$ python -q
>>> import numpy as np
>>> import numpy.linalg as la
>>> np.set_printoptions(precision=2, suppress=True, linewidth=100, floatmode="fixed")
>>> W0 = np.load("case16.npy")
>>> print(W0)
[[ 0.94  2.08 -0.01]
 [ 0.93  2.03  0.04]
 [ 1.24  2.01  0.00]
 [ 1.01  1.92  0.06]
 [ 1.02  1.94  0.36]
 [ 1.04  2.16  0.02]
 [ 1.03 -0.05  2.02]
 [ 0.96  0.13  1.96]
 [ 1.01 -0.25  1.81]
 [ 1.02 -0.13  2.05]
 [ 1.11 -0.07  2.00]
 [ 1.09 -0.09  1.95]
 [-0.07  2.05  2.04]
 [-0.04  1.92  1.99]
 [-0.18  2.06  2.13]
 [ 0.06  2.15  1.96]
 [ 0.22  1.94  1.89]
 [ 0.08  1.91  2.10]]
>>> C2 = np.cov(W0, rowvar=False)
>>> print(la.eigvalsh(C2)[::-1])
[1.42 0.74 0.01]
>>> print(round(float(np.corrcoef(W0[:, 2], W0[:, 0])[0, 1]), 2))
-0.51
>>> print(np.argwhere(np.triu(np.abs(np.corrcoef(W0.T)) > 0.8, 1)))
[]
>>> print(np.argsort(-W0.std(axis=0).round(6), kind="stable"))
[1 2 0]
>>> print(np.median(W0, axis=0))
[0.98 1.93 1.96]
>>> print(np.polyfit(W0[:, 2], W0[:, 0], 1))
[-0.28  1.07]
>>> hat = W0 @ la.solve(W0.T @ W0, W0.T)
>>> print(np.round(np.trace(hat), 2))
3.0
>>> print(la.matrix_rank(np.eye(18) - hat))
15
>>> print(hat @ W0[:, 0])
[ 0.94  0.93  1.24  1.01  1.02  1.04  1.03  0.96  1.01  1.02  1.11  1.09 -0.07 -0.04 -0.18  0.06
  0.22  0.08]
>>> Y = np.c_[W0[:, :2] @ np.array([[4, -5], [-4, -1]]), np.array([-2, 3, 2, 3, 2, -3, 2, -2, 2, -3, 2, -1, 1, -2, 1, -3, -1, 2])]
>>> print(Y)
[[-4.56 -6.78 -2.00]
 [-4.40 -6.68  3.00]
 [-3.08 -8.21  2.00]
 [-3.64 -6.97  3.00]
 [-3.68 -7.04  2.00]
 [-4.48 -7.36 -3.00]
 [ 4.32 -5.10  2.00]
 [ 3.32 -4.93 -2.00]
 [ 5.04 -4.80  2.00]
 [ 4.60 -4.97 -3.00]
 [ 4.72 -5.48  2.00]
 [ 4.72 -5.36 -1.00]
 [-8.48 -1.70  1.00]
 [-7.84 -1.72 -2.00]
 [-8.96 -1.16  1.00]
 [-8.36 -2.45 -3.00]
 [-6.88 -3.04 -1.00]
 [-7.32 -2.31  2.00]]
>>> print(np.round(la.lstsq(W0, Y[:, 0])[0], 2) + 0)
[ 4.00 -4.00  0.00]
>>> print(la.matrix_rank(Y))
3
>>> W2 = W0[[0, 13]].astype(float)
>>> for _ in range(6):
...     idx = la.norm(W0[:, None] - W2, axis=-1).argmin(axis=1)
...     W2 = np.array([W0[idx == j].mean(axis=0) for j in range(2)])
... 
>>> print(idx)
[0 0 0 0 0 0 1 1 1 1 1 1 1 1 1 1 1 1]
>>> print(W2)
[[1.03 2.02 0.08]
 [0.52 0.96 1.99]]
>>> print(W2[1] - W2[0])
[-0.51 -1.06  1.91]
>>> print(np.bincount(idx))
[ 6 12]
>>> feats = np.load("x.npy")
>>> print(feats)
[[0 0 0 0]
 [0 0 0 0]
 [0 0 0 0]
 [0 0 0 3]]
>>> # triangular, det is the product of the diagonal
>>> print(feats.ravel(order="F"))
[0 0 0 0 0 0 0 0 0 0 0 0 0 0 0 3]
>>> t3 = feats.reshape(4, 2, -1)
>>> print(np.einsum("ihd,jhd->hij", t3, t3).shape)
(2, 4, 4)
>>> print(t3.transpose(1, 0, 2))
[[[0 0]
  [0 0]
  [0 0]
  [0 0]]

 [[0 0]
  [0 0]
  [0 0]
  [0 3]]]
>>> print(t3.sum(axis=1))
[[0 0]
 [0 0]
 [0 0]
 [0 3]]
>>> print(t3[:, 0])
[[0 0]
 [0 0]
 [0 0]
 [0 0]]
>>> print(la.pinv(feats))
[[0.00 0.00 0.00 0.00]
 [0.00 0.00 0.00 0.00]
 [0.00 0.00 0.00 0.00]
 [0.00 0.00 0.00 0.33]]
>>> E = np.array([[2, 1, 3], [1, 1, 3], [2, 0, 0], [0, 1, 2]])
>>> E[-1] = E[0] + 4 * E[1]
>>> print(E)
[[ 2  1  3]
 [ 1  1  3]
 [ 2  0  0]
 [ 6  5 15]]
>>> # row 3 dominates
>>> print(la.matrix_rank(E, rtol=0.1))
2
>>> print(round(float(la.norm(E, 2) / la.norm(E)), 2))
0.99
>>> print([round(float(x), 2) for x in la.svd(E, compute_uv=False)[:3]])
[17.63, 2.01, 0.0]
>>> m1 = np.loadtxt("layer14.csv", delimiter=",")
>>> print(m1)
[[  7.82   1.55  -5.62]
 [  0.01   5.96   0.56]
 [-42.13 -18.71   3.14]
 [ -5.90  -0.80 -34.77]
 [  8.73   6.22  26.04]
 [ -5.97  -7.78 -27.99]
 [-11.54   3.41  -1.32]
 [ -1.21 -10.17  -5.16]
 [  4.67  10.59  -0.50]
 [-21.10 -20.24 -29.75]
 [  8.85  -9.74  -6.08]]
>>> Y = m1 / la.norm(m1, axis=1, keepdims=True)
>>> C2 = Y @ Y.T
>>> print(la.norm(Y, axis=1))
[1.00 1.00 1.00 1.00 1.00 1.00 1.00 1.00 1.00 1.00 1.00]
>>> print(C2[0])
[ 1.00  0.11 -0.83  0.43 -0.25  0.34 -0.66  0.03  0.49 -0.07  0.62]
>>> print(np.round(np.degrees(np.arccos(np.clip(C2[0, 2], -1, 1))), 2))
146.57
>>> print(np.argwhere(np.triu(np.abs(C2) > 0.95, 1)))
[[3 4]
 [3 5]
 [4 5]]
>>> print((np.abs(C2) > 0.9).astype(int))
[[1 0 0 0 0 0 0 0 0 0 0]
 [0 1 0 0 0 0 0 1 1 0 0]
 [0 0 1 0 0 0 0 0 0 0 0]
 [0 0 0 1 1 1 0 0 0 0 0]
 [0 0 0 1 1 1 0 0 0 1 0]
 [0 0 0 1 1 1 0 0 0 1 0]
 [0 0 0 0 0 0 1 0 0 0 0]
 [0 1 0 0 0 0 0 1 0 0 0]
 [0 1 0 0 0 0 0 0 1 0 0]
 [0 0 0 0 1 1 0 0 0 1 0]
 [0 0 0 0 0 0 0 0 0 0 1]]
>>> C2 = np.cov(m1, rowvar=False)
>>> print(np.polyfit(m1[:, 0], m1[:, 2], 1))
[ 0.25 -6.09]
>>> print(C2.shape)
(3, 3)
>>> print(np.corrcoef(m1.T))
[[1.00 0.67 0.22]
 [0.67 1.00 0.42]
 [0.22 0.42 1.00]]
>>> W2 = m1[[4, 0]].astype(float)
>>> for _ in range(3):
...     idx = la.norm(m1[:, None] - W2, axis=-1).argmin(axis=1)
...     W2 = np.array([m1[idx == j].mean(axis=0) for j in range(2)])
... 
>>> print(idx)
[1 1 1 1 0 1 1 1 1 1 1]
>>> print(W2)
[[  8.73   6.22  26.04]
 [ -6.65  -4.59 -10.75]]
>>> print(np.abs(W2[1] - W2[0]).argmax())
2
>>> A = np.load("sample11.npy")
>>> print(A)
[[ 1  1  1  1 -1 -1 -1 -1]
 [ 1 -1  1 -1  1 -1  1 -1]
 [ 1 -1 -1  1 -1  1  1 -1]]
>>> print(A - A[0])
[[ 0  0  0  0  0  0  0  0]
 [ 0 -2  0 -2  2  0  2  0]
 [ 0 -2 -2  0  0  2  2  0]]
>>> print(A.sum(axis=1))
[0 0 0]
>>> print(np.diff(A, axis=0))
[[ 0 -2  0 -2  2  0  2  0]
 [ 0  0 -2  2 -2  2  0  0]]
>>> print(np.count_nonzero(A))
24
>>> left, sv, vt = la.svd(A, full_matrices=False)
>>> print(sv / sv[0])
[1.00 1.00 1.00]
>>> print((sv > 1e-8).sum())
3
>>> print(np.cumsum(sv ** 2) / np.sum(sv ** 2))
[0.33 0.67 1.00]
>>> print(np.round(left.T @ left, 2) + 0)
[[1.00 0.00 0.00]
 [0.00 1.00 0.00]
 [0.00 0.00 1.00]]
>>> print(np.allclose(left * sv @ vt, A))
True
>>> print(np.round(left.T @ A @ vt.T, 2) + 0)
[[2.83 0.00 0.00]
 [0.00 2.83 0.00]
 [0.00 0.00 2.83]]
>>> Y = A / la.norm(A, axis=1, keepdims=True)
>>> C2 = Y @ Y.T
>>> print((C2 - 2 * np.eye(3)).round(6).argmax(axis=1))
[1 0 0]
>>> print(np.argwhere(np.triu(np.abs(C2) > 0.95, 1)))
[]
>>> print(C2[1].round(2) + 0)
[0.00 1.00 0.00]
>>> print(np.degrees(np.arccos(np.clip(C2[1, 0], -1, 1))))
90.0
>>> print(la.norm(Y, axis=1))
[1.00 1.00 1.00]
>>> print(C2.round(2) + 0)
[[1.00 0.00 0.00]
 [0.00 1.00 0.00]
 [0.00 0.00 1.00]]
>>> print((np.abs(C2) > 0.9).astype(int))
[[1 0 0]
 [0 1 0]
 [0 0 1]]
>>> def softmax(z):
...     e = np.exp(z - z.max(axis=-1, keepdims=True))
...     return e / e.sum(axis=-1, keepdims=True)
... 
>>> print(softmax(A[0] + 5))
[0.22 0.22 0.22 0.22 0.03 0.03 0.03 0.03]
>>> print(softmax(A).sum(axis=1))
[1.00 1.00 1.00]
>>> print(softmax(A[0]))
[0.22 0.22 0.22 0.22 0.03 0.03 0.03 0.03]
>>> S = A @ A.T / np.sqrt(8)
>>> print(softmax(S).round(6).argmax(axis=1))
[0 1 2]
>>> mat = np.loadtxt("m.csv", delimiter=",")
>>> print(mat)
[[ 1.00  4.00  1.00]
 [ 1.00 12.00  3.00]
 [ 2.00 16.00  4.00]]
>>> Y = mat / np.sqrt((mat ** 2).mean(axis=1, keepdims=True))
>>> print(Y[1])
[0.14 1.67 0.42]
>>> print(la.norm(Y, axis=1))
[1.73 1.73 1.73]
>>> print(la.matrix_rank(mat, rtol=0.1))
1
>>> print(np.round(la.norm(mat, 2) / la.norm(mat), 2))
1.0
>>> F = np.loadtxt("dump.csv", delimiter=",")
>>> print(F)
[[-1.37 -0.31 -2.27 -1.37]
 [ 2.24 -0.83 -0.15 -1.81]
 [ 0.75  2.82 -0.64 -0.32]
 [ 1.24 -0.53 -1.85  1.94]]
>>> Y = np.array([[-1, 3], [0, 5]])
>>> W2 = np.kron(Y, F)
>>> print(W2.shape)
(8, 8)
>>> print(round(float(la.norm(W2, 2)), 2), round(la.norm(Y, 2) * la.norm(F, 2), 2))
17.56 17.56
>>> print(la.matrix_rank(W2))
8
>>> K = np.load("mat.npy")
>>> print(K)
[[  3.10  -0.58   3.55]
 [  0.23 -12.09   2.11]
 [  7.48  16.93   5.74]
 [  5.32   8.28   4.66]
 [  4.32   4.28   4.16]
 [  4.36   4.45   4.18]
 [  3.95   2.79   3.97]
 [  7.29  16.16   5.65]
 [  4.65   5.61   4.33]
 [  6.95  14.81   5.48]
 [  2.21  -4.17   3.10]
 [  2.41  -3.35   3.21]
 [  4.57   5.28   4.29]
 [  5.20   7.80   4.60]]
>>> D = la.norm(K[:, None] - K[None], axis=-1)
>>> print(D.shape)
(14, 14)
>>> print(D[9].round(6).argsort(kind="stable")[:4])
[9 7 2 3]
>>> print(np.flatnonzero(D[9] < D.mean() / 2))
[2 7 9]
>>> print(D[:5, :5])
[[ 0.00 11.95 18.18  9.20  5.05]
 [11.95  0.00 30.13 21.16 17.00]
 [18.18 30.13  0.00  8.98 13.13]
 [ 9.20 21.16  8.98  0.00  4.16]
 [ 5.05 17.00 13.13  4.16  0.00]]
>>> print(D.mean(axis=1).argmax())
1
>>> idx = K[:, 2] > np.median(K[:, 2])
>>> r0 = K[idx].mean(axis=0) - K[~idx].mean(axis=0)
>>> print(((K - K.mean(axis=0)) @ r0 > 0).astype(int))
[0 0 1 1 0 0 0 1 1 1 0 0 1 1]
>>> print(idx.astype(int))
[0 0 1 1 0 0 0 1 1 1 0 0 1 1]
>>> print(r0)
[ 2.98 11.93  1.49]
>>> print((((K - K.mean(axis=0)) @ r0 > 0) == idx).mean())
1.0
>>> print(round(la.norm(K, 2) / la.norm(K), 2))
0.95
>>> print(la.cond(K) > 100)
True
>>> print(la.matrix_rank(K, rtol=0.1))
2
